>>> import numpy as np
>>> from numpy import linalg as LA
>>> np.set_printoptions(precision=2, suppress=True, linewidth=120, sign=" ")
>>> def rd(a):
...     return np.round(a, 2) + 0
... 
>>> A = np.load("block15.npy")
>>> A
array([[-1.05, -0.75, -2.55],
       [ 0.27,  0.18,  0.6 ],
       [-0.3 , -1.05, -4.35],
       [ 1.46,  0.94,  3.1 ]])
>>> rk = LA.matrix_rank(A)
>>> rk
np.int64(2)
>>> N = LA.svd(A)[2][rk:].T
>>> rd(N[:, 0] / N[np.abs(N[:, 0]).round(6).argmax(), 0])
array([-0.15,  1.  , -0.23])
>>> np.allclose(A @ N, 0)
True
>>> J = np.load("layer0.npy")
>>> rd(J)
array([[-3.25, -0.02, -1.38, -3.54],
       [-0.75, -3.86,  3.05, -0.48],
       [-2.75, -1.48, -2.03,  3.33],
       [-2.5 ,  2.81,  3.11,  1.07]])
>>> P = np.triu(np.array([[2, 0, 2, 1], [3, 2, 1, 1], [2, 2, 0, 3], [3, 3, 3, 2]]), 1) + np.eye(4)
>>> out = P @ J @ LA.inv(P)
>>> rd(LA.det(out))
np.float64(-625.0)
>>> rd(np.poly(out))
array([   1.  ,    8.07,    0.  , -201.83, -625.  ])
>>> LA.matrix_rank(out)
np.int64(4)
>>> O, R = LA.qr(J)
>>> rd(abs(R[0, 0])), rd(LA.norm(J[:, 0]))
(np.float64(5.0), np.float64(5.0))
>>> rd(O @ R)
array([[-3.25, -0.02, -1.38, -3.54],
       [-0.75, -3.86,  3.05, -0.48],
       [-2.75, -1.48, -2.03,  3.33],
       [-2.5 ,  2.81,  3.11,  1.07]])
>>> rd(R)
array([[ 5.,  0.,  0.,  0.],
       [ 0.,  5.,  0.,  0.],
       [ 0.,  0.,  5.,  0.],
       [ 0.,  0.,  0.,  5.]])
>>> np.allclose(R.T @ R, J.T @ J)
True
>>> rd(np.abs(np.diag(R)))
array([ 5.,  5.,  5.,  5.])
>>> rd(O.T @ O)
array([[ 1.,  0.,  0.,  0.],
       [ 0.,  1.,  0.,  0.],
       [ 0.,  0.,  1.,  0.],
       [ 0.,  0.,  0.,  1.]])
>>> rng = np.random.default_rng(22183)
>>> lab = rng.permutation(4)
>>> lab
array([ 3,  2,  0,  1])
>>> out = J[lab][:, lab]
>>> rd(LA.det(out)), rd(LA.det(J[lab]))
(np.float64(-625.0), np.float64(625.0))
>>> np.allclose(out, J)
False
>>> rd(out)
array([[ 1.07,  3.11, -2.5 ,  2.81],
       [ 3.33, -2.03, -2.75, -1.48],
       [-3.54, -1.38, -3.25, -0.02],
       [-0.48,  3.05, -0.75, -3.86]])
>>> rd(np.sort(np.abs(LA.eigvals(out))))
array([ 5.,  5.,  5.,  5.])
>>> rd(np.trace(out))
np.float64(-8.07)
